$ python -q
>>> import numpy as np
>>> np.set_printoptions(precision=2, suppress=True, linewidth=200)
>>> rng = np.random.default_rng(20356)
>>> A = np.triu(rng.random((4, 4)) < 0.6, 1).astype(int)
>>> A = A + A.T
>>> A
array([[0, 1, 0, 1],
       [1, 0, 0, 1],
       [0, 0, 0, 0],
       [1, 1, 0, 0]])
>>> np.round(np.linalg.norm(A, 2), 2)
np.float64(2.0)
>>> np.linalg.norm(A, axis=0)
array([1.41, 1.41, 0.  , 1.41])
>>> np.round(np.linalg.norm(A, 1), 2), round(np.linalg.norm(A, np.inf), 2)
(np.float64(2.0), np.float64(2.0))
>>> round(np.linalg.norm(A[2] - A[1]), 2)
np.float64(1.41)
>>> left, s, vt = np.linalg.svd(A)
>>> s
array([2., 1., 1., 0.])
>>> np.argmax(s[:-1] / (s[1:] + 1e-6)) + 1
np.int64(3)
>>> out = left[:, :3] @ np.diag(s[:3]) @ vt[:3]
>>> np.round(np.linalg.norm(A - out, 2), 2), s[3]
(np.float64(0.0), np.float64(0.0))
>>> np.linalg.matrix_rank(out)
np.int64(3)
>>> np.linalg.matrix_rank(A, rtol=0.05)
np.int64(3)
>>> round(float(np.abs(A - out).max()), 2)
0.0
>>> w, evecs = np.linalg.eigh(A)
>>> np.abs(evecs[:, -1]).round(6).argmax()
np.int64(0)
>>> np.round(evecs.T @ A @ evecs, 2) + 0
array([[-1.,  0.,  0.,  0.],
       [ 0., -1.,  0.,  0.],
       [ 0.,  0.,  0.,  0.],
       [ 0.,  0.,  0.,  2.]])
>>> np.linalg.eigvalsh(A + -1 * np.eye(4))
array([-2., -2., -1.,  1.])
>>> np.round(evecs.T @ evecs, 2) + 0
array([[1., 0., 0., 0.],
       [0., 1., 0., 0.],
       [0., 0., 1., 0.],
       [0., 0., 0., 1.]])
>>> np.linalg.svd(A, compute_uv=False)
array([2., 1., 1., 0.])
>>> np.linalg.eigvalsh(A @ A)
array([0., 1., 1., 4.])
>>> np.abs(evecs[:, -1])
array([0.58, 0.58, 0.  , 0.58])
>>> M = np.load("mat.npy")
>>> M
array([[-19.71,  18.68,  45.65],
       [ -6.32,  -0.3 ,  -0.04],
       [ 11.53, -47.5 , -13.98],
       [ -2.47, -14.76,  -2.24],
       [-21.65,   8.29,  29.95],
       [ 14.49,  32.06,  22.76],
       [-25.34,   1.82,  -4.06],
       [ -1.63,  23.35, -10.58],
       [ -9.92,  -7.68,  16.29],
       [ 19.15,  44.58,  23.38],
       [  7.16, -11.58,  33.04],
       [  3.6 ,  13.8 ,  -2.52],
       [ 19.01, -22.22,  16.  ],
       [  7.16,  41.01,   0.88],
       [ 10.1 ,  15.88, -22.76],
       [-46.43, -27.64, -15.68],
       [  1.91, -26.26,  10.87],
       [  3.02, -10.84, -15.87],
       [-14.81,  -4.98, -11.91],
       [ 27.4 ,  -8.73,  18.57],
       [-29.59,  13.74,   5.84],
       [  7.87,  17.57,  -5.68]])
>>> vec = np.array([1, 1, 0])
>>> h1 = np.maximum(M @ vec, 0)
>>> np.flatnonzero(h1 > 1e-9)
array([ 5,  7,  9, 11, 13, 14, 19, 21])
>>> np.maximum(M @ (3 * vec), 0)
array([  0.  ,   0.  ,   0.  ,   0.  ,   0.  , 139.65,   0.  ,  65.16,   0.  , 191.19,   0.  ,  52.2 ,   0.  , 144.51,  77.94,   0.  ,   0.  ,   0.  ,   0.  ,  56.01,   0.  ,  76.32])
>>> h1
array([ 0.  ,  0.  ,  0.  ,  0.  ,  0.  , 46.55,  0.  , 21.72,  0.  , 63.73,  0.  , 17.4 ,  0.  , 48.17, 25.98,  0.  ,  0.  ,  0.  ,  0.  , 18.67,  0.  , 25.44])
>>> M * (h1 > 1e-9)[:, None]
array([[ -0.  ,   0.  ,   0.  ],
       [ -0.  ,  -0.  ,  -0.  ],
       [  0.  ,  -0.  ,  -0.  ],
       [ -0.  ,  -0.  ,  -0.  ],
       [ -0.  ,   0.  ,   0.  ],
       [ 14.49,  32.06,  22.76],
       [ -0.  ,   0.  ,  -0.  ],
       [ -1.63,  23.35, -10.58],
       [ -0.  ,  -0.  ,   0.  ],
       [ 19.15,  44.58,  23.38],
       [  0.  ,  -0.  ,   0.  ],
       [  3.6 ,  13.8 ,  -2.52],
       [  0.  ,  -0.  ,   0.  ],
       [  7.16,  41.01,   0.88],
       [ 10.1 ,  15.88, -22.76],
       [ -0.  ,  -0.  ,  -0.  ],
       [  0.  ,  -0.  ,   0.  ],
       [  0.  ,  -0.  ,  -0.  ],
       [ -0.  ,  -0.  ,  -0.  ],
       [ 27.4 ,  -8.73,  18.57],
       [ -0.  ,   0.  ,   0.  ],
       [  7.87,  17.57,  -5.68]])
